% python3 -q
>>> import numpy as np
>>> np.set_printoptions(suppress=True, linewidth=100)
>>> tidy = lambda a: np.round(a, 1) + 0
>>> feats = np.array([[14, -14, 0], [-6, 6, 0], [8, -8, 0]])
>>> # looks like rank 1
>>> U, sig, Vt = np.linalg.svd(feats)
>>> V = Vt[:(sig > 1e-8).sum()]
>>> rng = np.random.default_rng(2740)
>>> x0 = feats[0] + 2 * feats[2] + rng.integers(2) * np.eye(3)[1]
>>> print(x0)
[ 30. -29.   0.]
>>> print(tidy(V.T @ V))
[[ 0.5 -0.5  0. ]
 [-0.5  0.5  0. ]
 [ 0.   0.   0. ]]
>>> print(tidy(np.linalg.norm(x0 - V.T @ V @ x0)))
0.7
>>> print(tidy(np.diag(V.T @ V)))
[0.5 0.5 0. ]
>>> print(np.linalg.matrix_rank(np.vstack([feats, x0])))
2
>>> J = np.load("a.npy")
>>> print(tidy(J))
[[ 0.4  0.   0.   0.4  0.2]
 [ 0.   0.2 -0.1 -0.2  0.3]
 [ 0.  -0.1  1.   0.   0. ]
 [ 0.4 -0.2  0.   0.6 -0.1]
 [ 0.2  0.3  0.  -0.1  0.8]]
>>> T = np.stack([J, 4 * J, J[::-1]])
>>> print((T @ J.T).shape)
(3, 5, 5)
>>> print(tidy(np.linalg.norm(T, axis=(1, 2))))
[1.7 6.9 1.7]
>>> print(tidy(np.linalg.det(T)))
[0. 0. 0.]
>>> print(T.shape)
(3, 5, 5)
>>> U, sig, Vt = np.linalg.svd(J)
>>> print(tidy(sig))
[1. 1. 1. 0. 0.]
>>> print(np.argmax(sig[:-1] / (sig[1:] + 1e-6)) + 1)
3
>>> out = U[:, :3] @ np.diag(sig[:3]) @ Vt[:3]
>>> print(np.linalg.matrix_rank(out))
3
>>> print(tidy(out))
[[ 0.4  0.   0.   0.4  0.2]
 [ 0.   0.2 -0.1 -0.2  0.3]
 [ 0.  -0.1  1.   0.   0. ]
 [ 0.4 -0.2  0.   0.6 -0.1]
 [ 0.2  0.3  0.  -0.1  0.8]]
>>> print(tidy(np.linalg.norm(J - out, 2)), tidy(sig[3]))
0.0 0.0
>>> print(tidy(np.abs(J - out).max()))
0.0
>>> print(np.linalg.matrix_rank(J, rtol=0.05))
3
>>> A = np.load("w.npy")
>>> print(A)
[[1 3 0 0 0 0]
 [2 2 0 0 0 0]
 [2 1 0 0 0 0]
 [0 0 1 3 0 0]
 [0 0 2 2 0 0]
 [0 0 2 1 0 0]
 [0 0 0 0 1 3]
 [0 0 0 0 2 2]
 [0 0 0 0 2 1]]
>>> P = A @ np.linalg.solve(A.T @ A, A.T)
>>> print(P @ A[:, 0])
[1. 2. 2. 0. 0. 0. 0. 0. 0.]
>>> print(np.linalg.matrix_rank(np.eye(9) - P))
3
>>> print(tidy(P))
[[ 0.9  0.2 -0.2  0.   0.   0.   0.   0.   0. ]
 [ 0.2  0.4  0.4  0.   0.   0.   0.   0.   0. ]
 [-0.2  0.4  0.6  0.   0.   0.   0.   0.   0. ]
 [ 0.   0.   0.   0.9  0.2 -0.2  0.   0.   0. ]
 [ 0.   0.   0.   0.2  0.4  0.4  0.   0.   0. ]
 [ 0.   0.   0.  -0.2  0.4  0.6  0.   0.   0. ]
 [ 0.   0.   0.   0.   0.   0.   0.9  0.2 -0.2]
 [ 0.   0.   0.   0.   0.   0.   0.2  0.4  0.4]
 [ 0.   0.   0.   0.   0.   0.  -0.2  0.4  0.6]]
>>> print(np.allclose(P @ P, P))
True
